In [1]: import numpy as np

In [2]: import numpy.linalg as la

In [3]: np.set_printoptions(precision=3, suppress=True, linewidth=140, sign=" ")

In [4]: def tidy(a):
   ...:     return np.round(a, 3) + 0
   ...: 

In [5]: E = np.array([[3, -1, -3, 3, 3, 2],
   ...:     [2, 1, -3, 0, -3, 0],
   ...:     [2, 1, -2, 0, -1, -1],
   ...:     [0, -2, 2, 1, 0, 3],
   ...:     [0, 3, 1, 1, -3, 0]])

In [6]: W = np.array([[1, -3], [4, -1], [-1, -5], [9, -5], [6, 3], [-4, -2]])

In [7]: beta = np.array([0, 2])

In [8]: hid = np.maximum(E @ W + beta, 0)

In [9]: (hid > 0).mean(axis=0)
Out[9]: array([ 0.6,  0.4])

In [10]: hid
Out[10]: 
array([[ 39,   0],
       [  0,   1],
       [  6,   4],
       [  0,   0],
       [  2,   0]])

In [11]: Z = np.array([[-8, -9], [-3, -5]])

In [12]: (hid @ Z).round(6).argmax(axis=1)
Out[12]: array([ 0,  0,  0,  0,  0])

In [13]: hid @ Z
Out[13]: 
array([[-312, -351],
       [  -3,   -5],
       [ -60,  -74],
       [   0,    0],
       [ -16,  -18]])

In [14]: feats = np.loadtxt("x.csv", delimiter=",")

In [15]: feats
Out[15]: 
array([[-1.318,  0.623,  0.047, -0.831, -1.203],
       [ 0.656, -0.363,  0.145,  1.246,  0.023],
       [ 0.373, -0.175, -0.063,  3.726, -1.191],
       [ 1.871,  0.13 , -0.059, -4.731,  0.348],
       [-0.529, -0.289, -0.079,  2.759,  0.595],
       [ 0.231, -0.497, -0.105, -2.346, -0.123],
       [-0.589, -0.501,  0.07 , -0.002, -1.034],
       [ 0.63 ,  0.15 ,  0.413, -1.812,  0.64 ],
       [ 1.194, -0.177,  0.251,  2.675, -1.841],
       [-0.093,  0.141, -0.045,  2.254, -0.291],
       [-0.602, -0.096, -0.086,  0.553,  0.131],
       [-1.125,  0.367, -0.05 , -0.575,  1.843],
       [ 0.586, -0.077,  0.012, -0.759, -0.411],
       [ 0.514,  0.159,  0.058,  0.919, -2.144],
       [ 0.641,  0.21 ,  0.175,  1.477, -0.099],
       [ 0.43 , -0.482,  0.24 , -2.101,  1.012],
       [ 0.785,  0.138, -0.026, -0.198, -0.838],
       [-0.115,  0.17 , -0.077,  2.122,  0.587],
       [ 0.907, -0.894,  0.559, -1.848,  1.284],
       [-0.218, -0.174, -0.202, -2.252,  2.066],
       [-0.762,  0.161,  0.028, -2.782,  0.626],
       [ 0.073, -0.047, -0.041,  6.973,  0.125],
       [-0.907, -0.583,  0.021,  1.356,  0.564],
       [-0.022,  0.773, -0.023,  3.295, -0.005],
       [ 0.926, -0.304, -0.045, -3.308, -0.14 ],
       [ 0.031,  0.189,  0.205,  1.006,  1.605],
       [ 0.636,  0.421,  0.021,  2.921,  1.366],
       [-0.008,  0.017, -0.168, -1.56 ,  0.655],
       [-0.358, -0.19 , -0.14 ,  1.55 , -3.805]])

In [16]: O, evecs = la.qr(feats[:, :4])[0], la.qr(feats[:, 4:])[0]

In [17]: s = la.svd(O.T @ evecs, compute_uv=False)

In [18]: tidy(s)
Out[18]: array([ 0.307])

In [19]: arr = np.load("data.npy")

In [20]: arr
Out[20]: 
array([[ 0.3,  0.5, -0.4,  0.1,  0.9],
       [-0.1, -1.3,  0. ,  1.5, -0.8],
       [ 0.2,  0.4, -0.3, -0.2, -0.5],
       [-2. , -0.5, -1.2,  0.3, -0.3],
       [ 1.5, -0.4,  0.5, -0.1, -0.4],
       [-0.1,  0.5, -0.4,  0.9,  1.6],
       [ 0.9,  0.8,  0.9,  0.9, -0.5],
       [-0.4, -1.8,  0.3, -0.4,  0.8],
       [-0.1, -1.2,  1.6, -2. ,  0.5],
       [-0.9, -0.6,  0.3, -0.8, -1.3],
       [-0.1, -1.7, -0.4,  0.5,  0.4],
       [-5.4,  1.2,  0.6,  3.3, -2.1],
       [-1.7,  1.1,  1.4,  0.7,  1.1],
       [-1.4,  0.7, -0.8,  0.3, -1. ],
       [-0.1, -0.6, -1.2,  2.3, -0.4],
       [ 0.6, -0.4, -0.2,  0.8, -0.7],
       [-0.9, -1.5, -0.4, -0.6,  0.5],
       [ 0. ,  0.4, -0.1, -0.9,  0.5],
       [-0.5,  0.7, -1.1, -0.6,  2.6],
       [-0.4, -1.7, -1.1,  1.1, -0.8],
       [-0.7,  0.5,  0.7, -1.2,  0. ],
       [ 0.4,  0.6, -1.1, -0.4,  1.2],
       [ 0.8,  0. , -0.8,  1.3,  0.6],
       [-0.4,  0.2,  0.2, -1.2, -0.4],
       [-1. , -0.3,  0. , -1.8,  1.7],
       [ 1.2,  1.5,  1.2, -0.7,  0.5],
       [-2.3, -0.6,  0.3,  1.9, -1.3]])

In [21]: labels = arr[:, 1] > np.median(arr[:, 1])

In [22]: u = arr[labels].mean(axis=0) - arr[~labels].mean(axis=0)

In [23]: tidy(u)
Out[23]: array([-0.168,  1.6  ,  0.226, -0.209,  0.407])

In [24]: ((arr - arr.mean(axis=0)) @ u > 0).astype(int)
Out[24]: array([ 1,  0,  1,  0,  0,  1,  1,  0,  0,  0,  0,  1,  1,  1,  0,  0,  0,  1,  1,  0,  1,  1,  0,  1,  1,  1,  0])

In [25]: np.argsort(-np.abs(u).round(6), kind="stable")
Out[25]: array([ 1,  4,  2,  3,  0])

In [26]: B = np.c_[arr[:, :3] @ np.array([[1, 1, 1], [5, 3, 5], [1, 3, 5]]), np.array([2, -1, 0, 0, 0, -1, 2, 1, 2, 0, -2, -1, 1, 2, -1, 0, 1, 2, -2, -1, 2, 2, 2, 1, -1, 1, -2])]

In [27]: tidy(B)
Out[27]: 
array([[  2.4,   0.6,   0.8,   2. ],
       [ -6.6,  -4. ,  -6.6,  -1. ],
       [  1.9,   0.5,   0.7,   0. ],
       [ -5.7,  -7.1, -10.5,   0. ],
       [  0. ,   1.8,   2. ,   0. ],
       [  2. ,   0.2,   0.4,  -1. ],
       [  5.8,   6. ,   9.4,   2. ],
       [ -9.1,  -4.9,  -7.9,   1. ],
       [ -4.5,   1.1,   1.9,   2. ],
       [ -3.6,  -1.8,  -2.4,   0. ],
       [ -9. ,  -6.4, -10.6,  -2. ],
       [  1.2,   0. ,   3.6,  -1. ],
       [  5.2,   5.8,  10.8,   1. ],
       [  1.3,  -1.7,  -1.9,   2. ],
       [ -4.3,  -5.5,  -9.1,  -1. ],
       [ -1.6,  -1.2,  -2.4,   0. ],
       [ -8.8,  -6.6, -10.4,   1. ],
       [  1.9,   0.9,   1.5,   2. ],
       [  1.9,  -1.7,  -2.5,  -2. ],
       [-10. ,  -8.8, -14.4,  -1. ],
       [  2.5,   2.9,   5.3,   2. ],
       [  2.3,  -1.1,  -2.1,   2. ],
       [  0. ,  -1.6,  -3.2,   2. ],
       [  0.8,   0.8,   1.6,   1. ],
       [ -2.5,  -1.9,  -2.5,  -1. ],
       [  9.9,   9.3,  14.7,   1. ],
       [ -5. ,  -3.2,  -3.8,  -2. ]])

In [28]: la.matrix_rank(B)
Out[28]: np.int64(4)

In [29]: tidy(la.lstsq(arr, B[:, 0])[0])
Out[29]: array([ 1.,  5.,  1.,  0.,  0.])
